% ipython --no-banner

In [1]: import numpy as np

In [2]: np.set_printoptions(precision=3, suppress=True, linewidth=140)

In [3]: feats = np.array([[0, 2, 4, -6, -9, -3],
   ...:     [-2, 0, -3, 3, 1, 3],
   ...:     [-4, 3, 0, 0, -7, 0],
   ...:     [6, -3, 0, 0, -2, -7],
   ...:     [9, -1, 7, 2, 0, 2],
   ...:     [3, -3, 0, 7, -2, 0]])

In [4]: U, sig, Vt = np.linalg.svd(feats, full_matrices=False)

In [5]: round(np.sqrt((sig ** 2).sum()), 3), np.round(np.linalg.norm(feats), 3)
Out[5]: (np.float64(23.664), np.float64(23.664))

In [6]: (sig > 1e-8).sum()
Out[6]: np.int64(6)

In [7]: np.round(Vt @ Vt.T, 3) + 0
Out[7]: 
array([[1., 0., 0., 0., 0., 0.],
       [0., 1., 0., 0., 0., 0.],
       [0., 0., 1., 0., 0., 0.],
       [0., 0., 0., 1., 0., 0.],
       [0., 0., 0., 0., 1., 0.],
       [0., 0., 0., 0., 0., 1.]])

In [8]: np.round(U.T @ feats @ Vt.T, 3) + 0
Out[8]: 
array([[14.492,  0.   ,  0.   ,  0.   ,  0.   ,  0.   ],
       [ 0.   , 14.492,  0.   ,  0.   ,  0.   ,  0.   ],
       [ 0.   ,  0.   ,  8.278,  0.   ,  0.   ,  0.   ],
       [ 0.   ,  0.   ,  0.   ,  8.278,  0.   ,  0.   ],
       [ 0.   ,  0.   ,  0.   ,  0.   ,  1.2  ,  0.   ],
       [ 0.   ,  0.   ,  0.   ,  0.   ,  0.   ,  1.2  ]])

In [9]: U.shape, sig.shape, Vt.shape
Out[9]: ((6, 6), (6,), (6, 6))

In [10]: np.cumsum(sig ** 2) / np.sum(sig ** 2)
Out[10]: array([0.375, 0.75 , 0.872, 0.995, 0.997, 1.   ])

In [11]: vec = np.array([-5, -5, 3, 2, 1, 2])

In [12]: rhs = feats @ vec

In [13]: beta, lr = np.zeros(6), 1 / np.linalg.norm(feats, 2) ** 2

In [14]: for i in range(300):
    ...:     beta -= lr * feats.T @ (feats @ beta - rhs)
    ...:     if i % 50 == 0: print(i, round(np.linalg.norm(feats @ beta - rhs), 3))
    ...: 
0 15.159
50 6.286
100 4.455
150 3.158
200 2.239
250 1.587

In [15]: beta
Out[15]: array([-4.541, -4.321,  2.537,  2.   ,  0.959,  2.05 ])

In [16]: np.round(np.linalg.cond(feats), 3)
Out[16]: np.float64(12.074)

In [17]: vec = np.array([2, 1, 2, 0, 3, 1])

In [18]: rhs = feats @ vec

In [19]: rhs
Out[19]: array([-20,  -4, -26,  -4,  33,  -3])

In [20]: np.round(np.linalg.solve(feats, feats[:, 3]), 3) + 0
Out[20]: array([0., 0., 0., 1., 0., 0.])

In [21]: np.round(np.linalg.solve(feats, rhs + feats[:, 4]), 3) + 0
Out[21]: array([2., 1., 2., 0., 4., 1.])
